In [1]: import numpy as np

In [2]: np.set_printoptions(precision=2, suppress=True, linewidth=140)

In [3]: def rd(a):
   ...:     return np.round(a, 2) + 0
   ...: 

In [4]: J = np.loadtxt("block1.csv", delimiter=",")

In [5]: print(rd(J))
[[ 0.99  0.01  0.04  0.07  0.07  0.01  0.04 -0.09  0.01  0.04  0.01  0.04  0.04]
 [ 0.01  0.99 -0.04 -0.07 -0.07 -0.01 -0.04  0.09 -0.01 -0.04 -0.01 -0.04 -0.04]
 [ 0.04 -0.04  0.88 -0.2  -0.2  -0.04 -0.12  0.28 -0.04 -0.12 -0.04 -0.12 -0.12]
 [ 0.07 -0.07 -0.2   0.66 -0.34 -0.07 -0.2   0.47 -0.07 -0.2  -0.07 -0.2  -0.2 ]
 [ 0.07 -0.07 -0.2  -0.34  0.66 -0.07 -0.2   0.47 -0.07 -0.2  -0.07 -0.2  -0.2 ]
 [ 0.01 -0.01 -0.04 -0.07 -0.07  0.99 -0.04  0.09 -0.01 -0.04 -0.01 -0.04 -0.04]
 [ 0.04 -0.04 -0.12 -0.2  -0.2  -0.04  0.88  0.28 -0.04 -0.12 -0.04 -0.12 -0.12]
 [-0.09  0.09  0.28  0.47  0.47  0.09  0.28  0.34  0.09  0.28  0.09  0.28  0.28]
 [ 0.01 -0.01 -0.04 -0.07 -0.07 -0.01 -0.04  0.09  0.99 -0.04 -0.01 -0.04 -0.04]
 [ 0.04 -0.04 -0.12 -0.2  -0.2  -0.04 -0.12  0.28 -0.04  0.88 -0.04 -0.12 -0.12]
 [ 0.01 -0.01 -0.04 -0.07 -0.07 -0.01 -0.04  0.09 -0.01 -0.04  0.99 -0.04 -0.04]
 [ 0.04 -0.04 -0.12 -0.2  -0.2  -0.04 -0.12  0.28 -0.04 -0.12 -0.04  0.88 -0.12]
 [ 0.04 -0.04 -0.12 -0.2  -0.2  -0.04 -0.12  0.28 -0.04 -0.12 -0.04 -0.12  0.88]]

In [6]: evals, V = np.linalg.eigh(J)

In [7]: print((evals > 1e-8).sum(), (evals < -1e-8).sum())
12 1

In [8]: print(rd(evals.sum()), rd(np.trace(J)))
11.0 11.0

In [9]: print(np.unique(evals.round(6) + 0, return_counts=True)[1])
[ 1 12]

In [10]: print(rd(evals))
[-1.  1.  1.  1.  1.  1.  1.  1.  1.  1.  1.  1.  1.]
